In [1]: import numpy as np

In [2]: import numpy.linalg as la

In [3]: np.set_printoptions(suppress=True, linewidth=100)

In [4]: arr = np.load("dump.npy")

In [5]: print(arr)
[[ 6. -2. -1.  0.  1.  2.]
 [-2.  9.  2.  0. -2. -4.]
 [-1.  2.  6.  0. -1. -2.]
 [ 0.  0.  0.  5.  0.  0.]
 [ 1. -2. -1.  0.  6.  2.]
 [ 2. -4. -2.  0.  2.  9.]]

In [6]: Lm = la.cholesky(arr)

In [7]: print(np.round(np.prod(np.diag(Lm)) ** 2, 2), round(float(la.det(arr)), 2))
50000.0 50000.0

In [8]: print(np.round(arr / np.sqrt(np.outer(np.diag(arr), np.diag(arr))), 2))
[[ 1.   -0.27 -0.17  0.    0.17  0.27]
 [-0.27  1.    0.27  0.   -0.27 -0.44]
 [-0.17  0.27  1.    0.   -0.17 -0.27]
 [ 0.    0.    0.    1.    0.    0.  ]
 [ 0.17 -0.27 -0.17  0.    1.    0.27]
 [ 0.27 -0.44 -0.27  0.    0.27  1.  ]]

In [9]: K = np.load("block10.npy")

In [10]: print(K)
[[ 2 -2  1 -1 -1]
 [-1  2 -2  1 -1]
 [-1 -1  2 -2  1]
 [ 1 -1 -1  2 -2]
 [-2  1 -1 -1  2]]

In [11]: G = K.T @ K

In [12]: print(la.matrix_rank(G))
5

In [13]: print(G)
[[11 -8  3  3 -8]
 [-8 11 -8  3  3]
 [ 3 -8 11 -8  3]
 [ 3  3 -8 11 -8]
 [-8  3  3 -8 11]]

In [14]: print(np.round(la.svd(K, compute_uv=False) ** 2, 2))
[25.8 25.8  1.2  1.2  1. ]

In [15]: print((K @ K.T).shape)
(5, 5)

In [16]: print(np.allclose(G, G.T))
True

In [17]: u = np.array([0, 1, 2, -1, 1])

In [18]: other = K + np.outer(u, np.eye(5)[1])

In [19]: print(la.matrix_rank(la.inv(other) - la.inv(K), tol=1e-8))
1

In [20]: print(la.matrix_rank(other - K))
1

In [21]: print(other)
[[ 2. -2.  1. -1. -1.]
 [-1.  3. -2.  1. -1.]
 [-1.  1.  2. -2.  1.]
 [ 1. -2. -1.  2. -2.]
 [-2.  2. -1. -1.  2.]]

In [22]: print(np.round(la.det(other) / la.det(K), 2), np.round(1 + la.solve(K, u)[1], 2))
1.0 1.0

In [23]: x = np.array([-7, 9, -7, 6, 1])

In [24]: rhs = other @ x

In [25]: print(rhs)
[-46.  53.  -9.  -8.  35.]

In [26]: print(np.round(la.solve(other, rhs), 2))
[-7.  9. -7.  6.  1.]

In [27]: print(np.round(la.solve(other.T, other[3]), 2) + 0)
[0. 0. 0. 1. 0.]

In [28]: print(np.round(la.solve(other, other[:, 2]), 2) + 0)
[0. 0. 1. 0. 0.]

In [29]: M = np.loadtxt("mat.csv", delimiter=",")

In [30]: print(M.round(2) + 0)
[[-0.24 -0.85  0.12  0.1   0.41  0.17]
 [ 0.42 -0.36  0.43 -0.09 -0.68  0.21]
 [ 0.12 -0.28 -0.72 -0.6  -0.15 -0.01]
 [ 0.48  0.21 -0.01 -0.11  0.42  0.73]
 [-0.66  0.18  0.29 -0.54 -0.13  0.38]
 [-0.3   0.   -0.45  0.56 -0.38  0.5 ]]

In [31]: # keeps lengths

In [32]: G = M.T @ M

In [33]: print(np.round(la.eigvalsh(G)[::-1], 2))
[1. 1. 1. 1. 1. 1.]

In [34]: print(la.matrix_rank(G))
6

In [35]: print(np.round(np.trace(G), 2), np.round((M ** 2).sum(), 2))
6.0 6.0

In [36]: print(G.round(2) + 0)
[[1. 0. 0. 0. 0. 0.]
 [0. 1. 0. 0. 0. 0.]
 [0. 0. 1. 0. 0. 0.]
 [0. 0. 0. 1. 0. 0.]
 [0. 0. 0. 0. 1. 0.]
 [0. 0. 0. 0. 0. 1.]]

In [37]: print(np.round(np.diag(G), 2))
[1. 1. 1. 1. 1. 1.]

In [38]: A = np.loadtxt("test17.csv", delimiter=",")

In [39]: print(A)
[[ 4.33 -3.74  0.32  1.64 -1.57]
 [ 4.26 -2.72  0.08  2.36 -1.08]
 [ 3.57 -2.68  0.62  1.81 -0.58]
 [ 4.3  -2.91 -0.01  1.97 -1.45]
 [ 4.36 -3.46  0.1   1.67 -1.54]
 [ 4.41 -3.81 -0.08  2.04 -1.52]
 [ 3.7  -3.2  -0.48  1.37 -1.13]
 [ 4.17 -2.8  -0.49  2.61 -1.19]
 [ 4.12 -2.87  0.12  2.27 -0.83]
 [ 4.1  -3.17 -0.04  2.63 -1.07]
 [ 4.35 -2.87 -0.34  2.14 -1.17]
 [-0.69 -3.29 -0.92 -0.05 -5.09]
 [-0.89 -3.61 -0.34  0.04 -4.61]
 [-0.68 -3.45 -1.01  0.15 -4.87]
 [-0.79 -2.27 -0.86  0.23 -5.35]
 [-1.08 -3.25 -1.33 -0.2  -5.41]
 [-1.44 -3.03 -0.33 -0.05 -5.16]
 [-0.87 -2.85 -0.72  0.33 -4.67]
 [-0.73 -2.89 -1.05 -0.33 -5.17]
 [-0.28 -3.33 -1.13 -0.26 -4.97]
 [-1.58 -2.81 -0.46  0.15 -5.14]
 [-1.06 -2.77 -1.01 -0.01 -5.06]]

In [40]: other = np.c_[A[:, :1] @ np.array([[-3]]), np.array([1, 4, 1, 5, 4, 0, 3, 0, 4, 4, 0, 2, 5, 5, 4, 3, 0, 3, 3, 4, 2, 5])]

In [41]: print(other.round(2))
[[-12.99   1.  ]
 [-12.78   4.  ]
 [-10.71   1.  ]
 [-12.9    5.  ]
 [-13.08   4.  ]
 [-13.23   0.  ]
 [-11.1    3.  ]
 [-12.51   0.  ]
 [-12.36   4.  ]
 [-12.3    4.  ]
 [-13.05   0.  ]
 [  2.07   2.  ]
 [  2.67   5.  ]
 [  2.04   5.  ]
 [  2.37   4.  ]
 [  3.24   3.  ]
 [  4.32   0.  ]
 [  2.61   3.  ]
 [  2.19   3.  ]
 [  0.84   4.  ]
 [  4.74   2.  ]
 [  3.18   5.  ]]

In [42]: print(np.round(la.norm(la.qr(A)[0].T @ other, axis=0) ** 2 / ((other ** 2).sum(axis=0) + 1e-12), 2))
[1.   0.74]

In [43]: Q, Rm = la.qr(A)

In [44]: print(Q.round(2))
[[-0.31 -0.11 -0.28  0.34 -0.11]
 [-0.3  -0.03 -0.01 -0.21 -0.19]
 [-0.25 -0.06 -0.4  -0.02 -0.03]
 [-0.3  -0.04  0.03  0.05 -0.31]
 [-0.31 -0.08 -0.11  0.3  -0.17]
 [-0.31 -0.11 -0.04  0.1   0.16]
 [-0.26 -0.09  0.22  0.28  0.3 ]
 [-0.29 -0.04  0.33 -0.4   0.11]
 [-0.29 -0.05 -0.06 -0.17  0.04]
 [-0.29 -0.07 -0.01 -0.38  0.23]
 [-0.31 -0.04  0.24 -0.05 -0.06]
 [ 0.05 -0.3   0.06  0.08  0.02]
 [ 0.06 -0.34 -0.36  0.03  0.3 ]
 [ 0.05 -0.31  0.1  -0.03  0.29]
 [ 0.06 -0.22  0.15 -0.19 -0.61]
 [ 0.08 -0.32  0.28  0.07  0.13]
 [ 0.1  -0.31 -0.34 -0.1  -0.1 ]
 [ 0.06 -0.27 -0.02 -0.22  0.04]
 [ 0.05 -0.27  0.19  0.21 -0.23]
 [ 0.02 -0.29  0.23  0.31 -0.01]
 [ 0.11 -0.3  -0.24 -0.27 -0.07]
 [ 0.07 -0.28  0.15 -0.07 -0.07]]

In [45]: print(np.round(abs(Rm[0, 0]), 2), round(la.norm(A[:, 0]), 2))
14.18 14.18

In [46]: print(np.round(Q @ Rm, 2))
[[ 4.33 -3.74  0.32  1.64 -1.57]
 [ 4.26 -2.72  0.08  2.36 -1.08]
 [ 3.57 -2.68  0.62  1.81 -0.58]
 [ 4.3  -2.91 -0.01  1.97 -1.45]
 [ 4.36 -3.46  0.1   1.67 -1.54]
 [ 4.41 -3.81 -0.08  2.04 -1.52]
 [ 3.7  -3.2  -0.48  1.37 -1.13]
 [ 4.17 -2.8  -0.49  2.61 -1.19]
 [ 4.12 -2.87  0.12  2.27 -0.83]
 [ 4.1  -3.17 -0.04  2.63 -1.07]
 [ 4.35 -2.87 -0.34  2.14 -1.17]
 [-0.69 -3.29 -0.92 -0.05 -5.09]
 [-0.89 -3.61 -0.34  0.04 -4.61]
 [-0.68 -3.45 -1.01  0.15 -4.87]
 [-0.79 -2.27 -0.86  0.23 -5.35]
 [-1.08 -3.25 -1.33 -0.2  -5.41]
 [-1.44 -3.03 -0.33 -0.05 -5.16]
 [-0.87 -2.85 -0.72  0.33 -4.67]
 [-0.73 -2.89 -1.05 -0.33 -5.17]
 [-0.28 -3.33 -1.13 -0.26 -4.97]
 [-1.58 -2.81 -0.46  0.15 -5.14]
 [-1.06 -2.77 -1.01 -0.01 -5.06]]

In [47]: x = np.array([0, 3, -1, -2, -3, 4])

In [48]: print(np.round(la.inv(M), 2) + 0)
[[-0.24  0.42  0.12  0.48 -0.66 -0.3 ]
 [-0.85 -0.36 -0.28  0.21  0.18  0.  ]
 [ 0.12  0.43 -0.72 -0.01  0.29 -0.45]
 [ 0.1  -0.09 -0.6  -0.11 -0.54  0.56]
 [ 0.41 -0.68 -0.15  0.42 -0.13 -0.38]
 [ 0.17  0.21 -0.01  0.73  0.38  0.5 ]]

In [49]: Ac = A - A.mean(axis=0)

In [50]: V = la.svd(Ac)[2][:2]

In [51]: other = Ac - Ac @ V.T @ V

In [52]: print(np.round(np.diag(V.T @ V), 2))
[0.75 0.51 0.09 0.23 0.43]

In [53]: print(np.round((Ac @ V.T).std(axis=0), 2))
[3.38 0.44]

In [54]: print(round(float(la.norm(other) / la.norm(Ac)), 2))
0.14
